% python3 -q
>>> import numpy as np
>>> import numpy.linalg as la
>>> np.set_printoptions(precision=1, suppress=True, linewidth=100, floatmode="fixed")
>>> X = np.load("mat.npy")
>>> X
array([[1, 0, 0, 0, 0, 0],
       [0, 0, 0, 0, 0, 1],
       [0, 0, 1, 0, 0, 0],
       [0, 0, 0, 1, 0, 0],
       [0, 0, 0, 0, 1, 0],
       [0, 1, 0, 0, 0, 0]])
>>> M2 = np.array([[-6, 8], [-1, -5], [7, -4], [2, 2], [1, 0], [9, 9]])
>>> la.matrix_rank(np.vstack([X, M2.T]))
np.int64(6)
>>> print(M2.T @ X.T)
[[-6  9  7  2  1 -1]
 [ 8  9 -4  2  0 -5]]
>>> np.einsum("ij,ij->i", X, X)
array([1, 1, 1, 1, 1, 1])
>>> np.einsum("ij->j", X)
array([1, 1, 1, 1, 1, 1])
>>> np.einsum("ik,kj->ij", X, M2)
array([[-6,  8],
       [ 9,  9],
       [ 7, -4],
       [ 2,  2],
       [ 1,  0],
       [-1, -5]])
>>> x0 = np.array([0, -3, 3, -1, 2, -1])
>>> np.sort(np.abs(np.degrees(np.angle(la.eigvals(X)))))
array([  0.0,   0.0,   0.0,   0.0,   0.0, 180.0])
>>> round(la.det(X), 1)
np.float64(-1.0)
>>> np.abs(la.eigvals(X))
array([1.0, 1.0, 1.0, 1.0, 1.0, 1.0])
>>> M2 = la.invert(X)
Traceback (most recent call last):
  File "<python-input-15>", line 1, in <module>
    M2 = la.invert(X)
         ^^^^^^^^^
AttributeError: module 'numpy.linalg' has no attribute 'invert'
>>> M2 = la.inv(X)
>>> round(float(la.det(X) * la.det(M2)), 1)
1.0
>>> la.inv(M2)
array([[1.0, 0.0, 0.0, 0.0, 0.0, 0.0],
       [0.0, 0.0, 0.0, 0.0, 0.0, 1.0],
       [0.0, 0.0, 1.0, 0.0, 0.0, 0.0],
       [0.0, 0.0, 0.0, 1.0, 0.0, 0.0],
       [0.0, 0.0, 0.0, 0.0, 1.0, 0.0],
       [0.0, 1.0, 0.0, 0.0, 0.0, 0.0]])
>>> M2
array([[1.0, 0.0, 0.0, 0.0, 0.0, 0.0],
       [0.0, 0.0, 0.0, 0.0, 0.0, 1.0],
       [0.0, 0.0, 1.0, 0.0, 0.0, 0.0],
       [0.0, 0.0, 0.0, 1.0, 0.0, 0.0],
       [0.0, 0.0, 0.0, 0.0, 1.0, 0.0],
       [0.0, 1.0, 0.0, 0.0, 0.0, 0.0]])
>>> (np.abs(M2) > 1e-9).astype(int)
array([[1, 0, 0, 0, 0, 0],
       [0, 0, 0, 0, 0, 1],
       [0, 0, 1, 0, 0, 0],
       [0, 0, 0, 1, 0, 0],
       [0, 0, 0, 0, 1, 0],
       [0, 1, 0, 0, 0, 0]])
>>> round(float(la.cond(X)), 1)
1.0
